% python3 -q
>>> import numpy as np
>>> from numpy import linalg as LA
>>> np.set_printoptions(precision=2, suppress=True, linewidth=120)
>>> E = np.load("dump.npy")
>>> print(E)
[[ -0.02   8.11  -6.51  -0.64  -2.85   4.32   9.52   5.03   5.28  -1.    -3.66]
 [ -0.34  -1.93   1.66   0.84   1.39  -0.93  -2.61  -1.13  -1.06   0.53   1.18]
 [  1.91   1.59  -1.46  -3.46  -3.61   0.2    2.92   0.45   0.39  -1.43  -2.38]
 [ -1.13   2.2   -1.66   1.82   0.93   1.59   2.08   1.74   1.89   0.45  -0.01]
 [ -3.31  -7.2    6.36   5.83   7.62  -2.93 -10.56  -3.69  -3.59   2.92   6.06]
 [  7.65   4.07  -4.38 -12.9  -13.1   -0.08   9.61   0.96   0.22  -5.12  -8.33]
 [  0.83   3.76  -3.17  -1.51  -2.62   1.82   4.91   2.25   2.12  -0.99  -2.4 ]
 [  5.64   2.61  -2.88  -9.4   -9.5   -0.27   6.48   0.36  -0.16  -3.74  -5.98]
 [ -5.99  11.54  -8.5    8.93   4.98   8.06  10.     8.49   9.53   1.99   0.  ]
 [ -4.29  -4.83   4.65   7.73   8.56  -1.24  -8.51  -2.05  -1.64   3.28   5.98]
 [ -2.8   10.75  -8.23   3.78   0.33   6.65  10.91   7.25   7.9    0.23  -2.33]
 [  1.6    7.61  -6.3   -3.2   -5.21   3.54  10.04   4.36   4.35  -2.04  -4.81]
 [ -4.35   3.08  -1.93   6.99   5.59   3.02   1.     2.85   3.58   2.21   2.33]
 [  4.85  -9.22   6.67  -7.24  -3.93  -6.46  -8.03  -6.89  -7.53  -1.67  -0.04]
 [ -2.44   4.66  -3.37   3.54   2.02   3.21   3.99   3.4    3.8    0.73  -0.04]
 [ -0.47  -1.81   1.68   0.81   1.3   -0.85  -2.47  -1.05  -1.07   0.51   1.22]
 [ -2.82  10.72  -8.32   3.73   0.41   6.71  10.95   7.31   7.85   0.18  -2.33]
 [ -4.39   3.1   -1.9    7.     5.56   3.02   0.97   2.85   3.43   2.21   2.43]
 [  5.17  -7.29   5.16  -7.99  -5.27  -5.49  -5.53  -5.64  -6.51  -2.03  -1.15]
 [  3.23  -0.72   0.23  -5.24  -4.61  -1.42   1.08  -1.2   -1.6   -1.7   -2.41]
 [ -5.18  -0.73   1.26   8.63   8.18   1.16  -3.89   0.8    1.27   3.2    4.81]
 [ -4.79   9.18  -6.84   7.21   4.02   6.35   8.01   6.83   7.59   1.59   0.  ]
 [ -1.66   0.43  -0.07   2.67   2.29   0.73  -0.56   0.5    0.89   0.89   1.22]
 [ -5.19  -0.66   1.23   8.59   8.18   1.21  -4.     0.69   1.27   3.18   4.73]
 [ -3.61  -1.17   1.4    5.96   5.84   0.41  -3.58   0.17   0.54   2.3    3.59]
 [ -0.09   0.01   0.02   0.05   0.01   0.05  -0.07  -0.06  -0.06  -0.01  -0.07]
 [ -3.53  -8.97   7.87   6.67   8.85  -3.74 -13.11  -4.81  -4.71   3.41   7.21]
 [ -2.36  -3.41   3.11   4.2    4.82  -1.09  -5.54  -1.61  -1.4    1.85   3.65]
 [  6.85   0.15  -1.12 -11.2  -10.45  -1.91   4.54  -1.27  -2.09  -4.05  -6.13]
 [ -6.42   1.65  -0.44  10.42   9.21   2.82  -2.01   2.42   3.26   3.6    4.79]
 [  2.34   3.44  -3.    -4.26  -4.91   1.17   5.59   1.58   1.42  -1.88  -3.66]
 [ -4.85  -6.79   6.17   8.42   9.94  -2.19 -11.    -3.2   -2.88   3.72   7.22]
 [  2.79   5.27  -4.68  -5.01  -6.14   2.01   8.03   2.75   2.47  -2.37  -4.75]
 [ -9.22  -3.78   4.23  15.38  15.47   0.81 -10.01  -0.32   0.72   6.03   9.55]
 [ -1.22   2.33  -1.71   1.74   0.95   1.52   2.03   1.74   1.83   0.37   0.09]
 [  2.41  -4.58   3.39  -3.66  -2.02  -3.15  -4.06  -3.46  -3.86  -0.88   0.01]
 [ -3.7   -9.08   7.92   6.64   8.76  -3.93 -13.02  -4.78  -4.72   3.3    7.19]
 [  8.82   1.87  -2.73 -14.54 -14.11  -1.65   7.47  -0.79  -1.78  -5.45  -8.31]
 [ -0.39  -9.85   7.99   1.42   4.24  -5.18 -11.94  -6.07  -6.31   1.67   4.82]
 [  1.17 -10.36   8.27  -1.2    1.86  -5.81 -11.5   -6.79  -7.14   0.61   3.6 ]
 [  6.36  -9.65   6.97  -9.81  -6.26  -7.1   -7.52  -7.38  -8.33  -2.47  -1.26]
 [  1.92   9.41  -7.97  -3.97  -6.53   4.47  12.5    5.4    5.42  -2.4   -5.98]]
>>> x = np.array([2, 0, 1, 1, 1, 2, 2, 0, 0, 0, 2])
>>> y = E @ x
>>> print(np.round(LA.lstsq(E, y)[0], 2) + 0)
[2. 0. 1. 1. 1. 2. 2. 0. 0. 0. 2.]
>>> rng = np.random.default_rng(386460)
>>> y = y + 0.3 * rng.normal(size=42)
>>> print(y)
[ 10.28  -1.11  -2.74   6.5   -1.71 -12.35   2.84  -9.96  29.63   4.88  19.95   5.48  14.55 -24.    11.06  -1.46  21.09
  15.11 -22.29  -8.33  11.6   23.15   4.95  11.51   6.78   0.18  -2.99   1.73 -16.47  17.22  -0.63   2.68   0.13  17.45
   6.07 -11.99  -3.76 -18.77 -11.83 -16.24 -28.36   7.32]
>>> coef, *_ = LA.lstsq(E, y)
>>> print(np.round(LA.norm(y - E @ coef), 2))
1.87
>>> left, sig, Vt = LA.svd(E)
>>> print(sig)
[87.79 70.96  0.44  0.38  0.35  0.33  0.32  0.27  0.27  0.26  0.22]
>>> print(np.argmax(sig[:-1] / (sig[1:] + 1e-6)) + 1)
2
>>> M2 = left[:, :2] @ np.diag(sig[:2]) @ Vt[:2]
>>> print(LA.matrix_rank(E, rtol=0.05))
2
>>> print(np.round(LA.norm(E - M2) / LA.norm(E), 2))
0.01
>>> print(np.round(np.abs(E - M2).max(), 2))
0.14
>>> print(LA.matrix_rank(M2))
2
>>> x = np.array([6, -5, 9, 5, -9, -5, -6, -4, -5, -9, -8])
>>> print(LA.norm(E @ x) <= LA.norm(E, 2) * LA.norm(x) + 1e-9)
True
>>> x @ E
Traceback (most recent call last):
  File "<python-input-23>", line 1, in <module>
    x @ E
    ~~^~~
ValueError: matmul: Input operand 1 has a mismatch in its core dimension 0, with gufunc signature (n?,k),(k,m?)->(n?,m?) (size 42 is different from 11)
>>> def softmax(z):
...     e = np.exp(z - z.max(axis=-1, keepdims=True))
...     return e / e.sum(axis=-1, keepdims=True)
... 
>>> print(np.round(softmax(E[32]), 2) + 0)
[0.   0.06 0.   0.   0.   0.   0.93 0.   0.   0.   0.  ]
>>> S = E @ E.T / np.sqrt(11)
>>> print(softmax(S).round(6).argmax(axis=1))
[41 36  5  8 26 37 41 37  8 33  8 41  8 40  8 36  8  8 40 37 33  8 33 33 33 33 26 33 37 33  5 33  5 33  8 40 36 37 36
 39 40 41]
>>> labels = E[:, 2] > np.median(E[:, 2])
>>> r0 = E[labels].mean(axis=0) - E[~labels].mean(axis=0)
>>> print(((E - E.mean(axis=0)) @ r0 > 0).astype(int))
[0 1 0 0 1 0 0 0 0 1 0 0 0 1 0 1 0 0 1 0 1 0 1 1 1 0 1 1 0 1 0 1 0 1 0 1 1 0 1 1 1 0]
>>> data = np.loadtxt("out11.csv", delimiter=",")
>>> print(data)
[[-2.  0.  0.  0.  0.  0.  0.  0.  0.  0.  0.  0.  0.  0.]
 [ 0.  2.  0.  0.  0.  0.  0.  0.  0.  0.  0.  0.  0.  0.]
 [ 0.  0.  0.  0.  0.  0.  0.  0.  0.  0.  0.  0.  0.  0.]
 [ 0.  0.  0. -1.  0.  0.  0.  0.  0.  0.  0.  0.  0.  0.]
 [ 0.  0.  0.  0.  2.  0.  0.  0.  0.  0.  0.  0.  0.  0.]
 [ 0.  0.  0.  0.  0. -1.  0.  0.  0.  0.  0.  0.  0.  0.]
 [ 0.  0.  0.  0.  0.  0. -2.  0.  0.  0.  0.  0.  0.  0.]
 [ 0.  0.  0.  0.  0.  0.  0. -2.  0.  0.  0.  0.  0.  0.]
 [ 0.  0.  0.  0.  0.  0.  0.  0.  1.  0.  0.  0.  0.  0.]
 [ 0.  0.  0.  0.  0.  0.  0.  0.  0.  2.  0.  0.  0.  0.]
 [ 0.  0.  0.  0.  0.  0.  0.  0.  0.  0. -2.  0.  0.  0.]
 [ 0.  0.  0.  0.  0.  0.  0.  0.  0.  0.  0. -1.  0.  0.]
 [ 0.  0.  0.  0.  0.  0.  0.  0.  0.  0.  0.  0. -1.  0.]
 [ 0.  0.  0.  0.  0.  0.  0.  0.  0.  0.  0.  0.  0. -2.]]
>>> w, evecs = LA.eigh(data)
>>> x = np.array([2, 1, 2, 2, 1, 1, 1, 0, 0, 2, 0, 0, 1, 0])
>>> print(np.round(x @ data @ x / (x @ x), 2), w[0], w[-1])
-0.19 -2.0 2.0
>>> print(LA.eigvalsh(data[1:, 1:]))
[-2. -2. -2. -2. -1. -1. -1. -1.  0.  1.  2.  2.  2.]
>>> print([round(float(x), 2) for x in LA.svd(data, compute_uv=False)[:3]])
[2.0, 2.0, 2.0]
>>> print(LA.cond(data) > 100)
True
>>> print(np.argsort(-LA.norm(data, axis=0).round(6), kind="stable")[:3])
[0 1 4]
>>> left, sig, Vt = LA.svd(data)
>>> print(sig)
[2. 2. 2. 2. 2. 2. 2. 2. 1. 1. 1. 1. 1. 0.]
>>> print(np.argmax(sig[:-1] / (sig[1:] + 1e-6)) + 1)
13
>>> M2 = left[:, :13] @ np.diag(sig[:13]) @ Vt[:13]
>>> print(LA.matrix_rank(M2))
13
>>> print(LA.matrix_rank(data - data[0, 0] * np.eye(14)))
9
>>> print(np.sort(LA.eigvals(data)))
[-2. -2. -2. -2. -2. -1. -1. -1. -1.  0.  1.  2.  2.  2.]
>>> print([int(LA.matrix_rank(LA.matrix_power(data, p))) for p in range(1, 15)])
[13, 13, 13, 13, 13, 13, 13, 13, 13, 13, 13, 13, 13, 13]
>>> r = LA.matrix_rank(data)
>>> print(r)
13
>>> N = LA.svd(data)[2][r:].T
>>> print(N.shape)
(14, 1)
>>> print(data @ N)
[[0.]
 [0.]
 [0.]
 [0.]
 [0.]
 [0.]
 [0.]
 [0.]
 [0.]
 [0.]
 [0.]
 [0.]
 [0.]
 [0.]]
>>> print([int(LA.matrix_rank(np.delete(data, i, axis=0))) for i in range(14)])
[12, 12, 13, 12, 12, 12, 12, 12, 12, 12, 12, 12, 12, 12]
>>> print([int(LA.matrix_rank(data[:i])) for i in range(1, len(data) + 1)])
[1, 2, 2, 3, 4, 5, 6, 7, 8, 9, 10, 11, 12, 13]
>>> feats = rng.normal(size=(43, 9))
>>> feats = 20 * feats / LA.norm(feats, axis=1, keepdims=True)
>>> print(feats)
[[ -6.4    7.49  -7.87   6.59  -4.47 -11.35   4.95   0.22  -4.91]
 [ -2.55  -2.92 -11.02   0.66   6.09   1.14   3.49  14.17  -3.43]
 [ -3.3   -7.19  -6.42  -1.53  16.08   3.45   2.47   1.81  -3.77]
 [-10.5   -9.02   1.92  -5.93   7.5    0.13   3.84   0.26  -9.93]
 [ -5.9    5.89   3.15  -0.85   5.96  -0.64  10.33  -1.1  -13.27]
 [ 14.98  -4.23  -1.86   2.02  -5.69  -8.33  -4.05   5.1    2.43]
 [ -6.67  -7.37   5.41   0.55   8.14  -8.51  -9.48  -6.42   1.37]
 [ -4.49   5.84   2.65   8.9   12.01   3.82   7.67  -2.3   -6.06]
 [ 14.29  -2.03   3.35  -0.42  -0.9    4.81   3.2    3.5   11.57]
 [  8.76   0.4   -6.03  -4.93 -11.01  -4.03  -3.68 -10.36   2.01]
 [ -8.21   8.29   9.83   5.99   1.24  -5.89   1.04   2.69   9.32]
 [  6.95   2.91  -9.53   4.01   9.92   6.5    8.61   0.76   4.58]
 [ -7.12   4.85   0.02   0.87  -4.38  10.75  -6.23  10.93   5.65]
 [-10.18   6.45   0.13   3.76  -0.33  -0.31  -8.04   3.09  12.9 ]
 [ -7.76   1.42   5.53  -8.04   8.54 -11.84   0.87   4.36  -3.1 ]
 [  6.79  -8.53  -2.91   3.72   4.17  13.33  -1.14  -7.39   2.8 ]
 [  4.05   3.99  -2.53   4.3   -1.99   5.4   10.56 -11.92  -7.49]
 [ -7.56  -5.67  -2.03  11.25  -2.87   3.44  -2.64  -9.5   -7.92]
 [ -4.45  -0.14  11.39  -7.85   4.02   6.58  -0.93  -7.01  -8.92]
 [  2.9  -13.25  -8.67   3.26   3.48   5.02   5.25  -0.84  -8.04]
 [ -3.97 -17.49   5.23  -4.     3.79  -2.43   2.35  -2.91  -0.98]
 [ -1.4    4.8   -1.43   0.83  16.2   -2.43   6.43  -7.7   -1.86]
 [ -9.94  -2.35   3.37  -5.46  -0.74   4.24  -7.97  12.44  -4.21]
 [ 15.72  -0.54  -0.83   1.31   0.23   5.13  -5.57  -2.02   9.43]
 [ -2.86   3.23  -5.03 -10.71  -7.57  -0.58  -7.8   -8.47   7.16]
 [-10.17  -0.16  -2.5   -4.4   14.37  -1.94   6.15  -1.45   4.55]
 [ -5.72  -7.91  -3.75 -14.99   1.41  -7.02   3.52  -1.4   -0.7 ]
 [-10.66  -3.12 -10.16  -2.04   6.7   -0.36   4.14 -10.02  -2.59]
 [-10.72   9.26  -3.42   5.28   0.46  -3.07  -7.64   8.77  -3.87]
 [ -0.29 -10.98   5.42   5.36  10.98  -0.95   5.76   5.09  -6.37]
 [ -4.12 -10.23   2.17   6.83   1.12  14.3   -2.93   3.43   0.89]
 [  4.56   7.8    3.72   0.33 -13.13  -4.74   8.13   6.52   0.9 ]
 [ -6.71  -2.5    1.93   5.89  15.74  -0.78   2.68  -7.29   1.24]
 [ -1.33   3.27 -11.8   -1.01   2.95  -8.66  10.29  -7.14   2.57]
 [ 14.94  -3.48   3.52  -4.71  -5.98  -2.81  -7.57   3.51  -4.11]
 [ -4.99   4.14 -13.92  -3.32  -8.16   2.23  -8.16  -2.99   2.44]
 [ 11.86  -1.2   -1.17  -6.5    5.47  -9.43   3.77   7.47   5.04]
 [  3.51  -0.73   6.54  -4.45  10.01  14.58  -2.58  -0.64  -2.18]
 [ -3.85   5.83   0.06   1.98   2.76  -0.34   5.6  -11.13 -13.58]
 [ -5.18  -1.52  -1.87  -4.11  -9.76  -2.64  -9.63   4.74 -11.54]
 [ -1.79  11.21  -5.58   9.16   7.98  -4.05   1.84  -7.44  -4.16]
 [ -0.54 -13.07  -5.64  -7.94   9.4   -4.71   2.72   3.01   2.69]
 [ -2.24  -2.11  -8.67  10.56  11.46   3.44   3.7   -4.62  -5.08]]
>>> gram = np.cov(feats, rowvar=False)
>>> print(np.argsort(-feats.std(axis=0).round(6), kind="stable"))
[0 4 1 7 5 8 6 3 2]
>>> print(gram.shape)
(9, 9)
